% ipython --no-banner

In [1]: import numpy as np

In [2]: from numpy import linalg as LA

In [3]: np.set_printoptions(suppress=True, linewidth=200)

In [4]: A = np.loadtxt("x.csv", delimiter=",")

In [5]: A
Out[5]: 
array([[-0.296,  0.581,  0.869,  0.853, -0.018],
       [-0.842,  1.64 ,  2.506,  2.486, -0.011],
       [-2.246,  4.495,  6.725,  6.758, -0.008],
       [ 1.029, -1.982, -2.994, -3.005, -0.003],
       [-1.217,  2.49 ,  3.723,  3.696, -0.008],
       [ 0.258, -0.511, -0.706, -0.733, -0.016],
       [-1.364,  2.788,  4.148,  4.145, -0.001],
       [ 0.053, -0.039, -0.053, -0.084,  0.002],
       [ 2.864, -5.654, -8.515, -8.539, -0.043],
       [ 0.119, -0.262, -0.41 , -0.349,  0.028],
       [-0.92 ,  1.882,  2.783,  2.808,  0.036],
       [ 1.566, -3.204, -4.762, -4.758,  0.004],
       [-0.637,  1.239,  1.832,  1.868, -0.025],
       [ 0.859, -1.718, -2.522, -2.548, -0.005],
       [ 0.233, -0.498, -0.746, -0.743,  0.006],
       [-0.587,  1.16 ,  1.711,  1.719, -0.013],
       [-0.612,  1.257,  1.854,  1.916, -0.005],
       [ 1.857, -3.706, -5.55 , -5.601,  0.025],
       [ 0.369, -0.806, -1.195, -1.162, -0.008],
       [-0.455,  0.86 ,  1.303,  1.283, -0.018],
       [-0.54 ,  1.091,  1.588,  1.576,  0.022],
       [-0.8  ,  1.548,  2.376,  2.392, -0.023],
       [ 1.159, -2.331, -3.523, -3.527,  0.018],
       [ 0.869, -1.763, -2.632, -2.682,  0.008],
       [ 0.906, -1.869, -2.782, -2.777,  0.032],
       [ 0.936, -1.862, -2.804, -2.754, -0.004],
       [-1.27 ,  2.5  ,  3.802,  3.8  , -0.008],
       [-0.325,  0.692,  1.044,  1.041,  0.006],
       [ 0.469, -0.922, -1.386, -1.374, -0.012],
       [ 0.064, -0.108, -0.185, -0.204, -0.009],
       [ 0.   , -0.038, -0.079, -0.045, -0.012],
       [ 1.51 , -3.023, -4.488, -4.468, -0.013],
       [-2.305,  4.643,  6.982,  6.986,  0.015],
       [ 0.072, -0.168, -0.201, -0.192, -0.005],
       [-1.152,  2.293,  3.326,  3.37 ,  0.003],
       [ 0.643, -1.236, -1.86 , -1.875, -0.006],
       [-0.908,  1.873,  2.792,  2.798, -0.002],
       [-0.091,  0.269,  0.385,  0.326, -0.009],
       [-0.315,  0.556,  0.868,  0.841,  0.006],
       [-0.353,  0.725,  1.112,  1.117, -0.025],
       [-0.196,  0.408,  0.686,  0.621,  0.01 ]])

In [6]: B = np.c_[A[:, :2] @ np.array([[2, 5], [0, 4]]), np.array([2, -1, -3, -3, 1, 3, -3, 2, 2, -1, 2, -1, 2, 1, -2, 3, 2, -3, -2, 0, -3, 2, 1, -3, 1, -1, 1, 0, 3, -3, 2, -2, 3, -2, 2, 3, 2, -3, -3, -3, -2])]

In [7]: B.round(3)
Out[7]: 
array([[-0.592,  0.844,  2.   ],
       [-1.684,  2.35 , -1.   ],
       [-4.492,  6.75 , -3.   ],
       [ 2.058, -2.783, -3.   ],
       [-2.434,  3.875,  1.   ],
       [ 0.516, -0.754,  3.   ],
       [-2.728,  4.332, -3.   ],
       [ 0.106,  0.109,  2.   ],
       [ 5.728, -8.296,  2.   ],
       [ 0.238, -0.453, -1.   ],
       [-1.84 ,  2.928,  2.   ],
       [ 3.132, -4.986, -1.   ],
       [-1.274,  1.771,  2.   ],
       [ 1.718, -2.577,  1.   ],
       [ 0.466, -0.827, -2.   ],
       [-1.174,  1.705,  3.   ],
       [-1.224,  1.968,  2.   ],
       [ 3.714, -5.539, -3.   ],
       [ 0.738, -1.379, -2.   ],
       [-0.91 ,  1.165,  0.   ],
       [-1.08 ,  1.664, -3.   ],
       [-1.6  ,  2.192,  2.   ],
       [ 2.318, -3.529,  1.   ],
       [ 1.738, -2.707, -3.   ],
       [ 1.812, -2.946,  1.   ],
       [ 1.872, -2.768, -1.   ],
       [-2.54 ,  3.65 ,  1.   ],
       [-0.65 ,  1.143,  0.   ],
       [ 0.938, -1.343,  3.   ],
       [ 0.128, -0.112, -3.   ],
       [ 0.   , -0.152,  2.   ],
       [ 3.02 , -4.542, -2.   ],
       [-4.61 ,  7.047,  3.   ],
       [ 0.144, -0.312, -2.   ],
       [-2.304,  3.412,  2.   ],
       [ 1.286, -1.729,  3.   ],
       [-1.816,  2.952,  2.   ],
       [-0.182,  0.621, -3.   ],
       [-0.63 ,  0.649, -3.   ],
       [-0.706,  1.135, -3.   ],
       [-0.392,  0.652, -2.   ]])

In [8]: LA.matrix_rank(B)
Out[8]: np.int64(3)

In [9]: np.round(LA.lstsq(A, B[:, 0])[0], 3) + 0
Out[9]: array([2., 0., 0., 0., 0.])

In [10]: np.round(LA.norm(B - A @ LA.lstsq(A, B)[0], axis=0), 3) + 0
Out[10]: array([ 0.   ,  0.   , 13.474])

In [11]: D = LA.norm(A[:, None] - A[None], axis=-1)

In [12]: LA.matrix_rank(D ** 2)
Out[12]: np.int64(7)

In [13]: D[:5, :5].round(3)
Out[13]: 
array([[ 0.   ,  2.601,  9.396,  6.175,  4.552],
       [ 2.601,  0.   ,  6.795,  8.776,  1.951],
       [ 9.396,  6.795,  0.   , 15.571,  4.844],
       [ 6.175,  8.776, 15.571,  0.   , 10.727],
       [ 4.552,  1.951,  4.844, 10.727,  0.   ]])
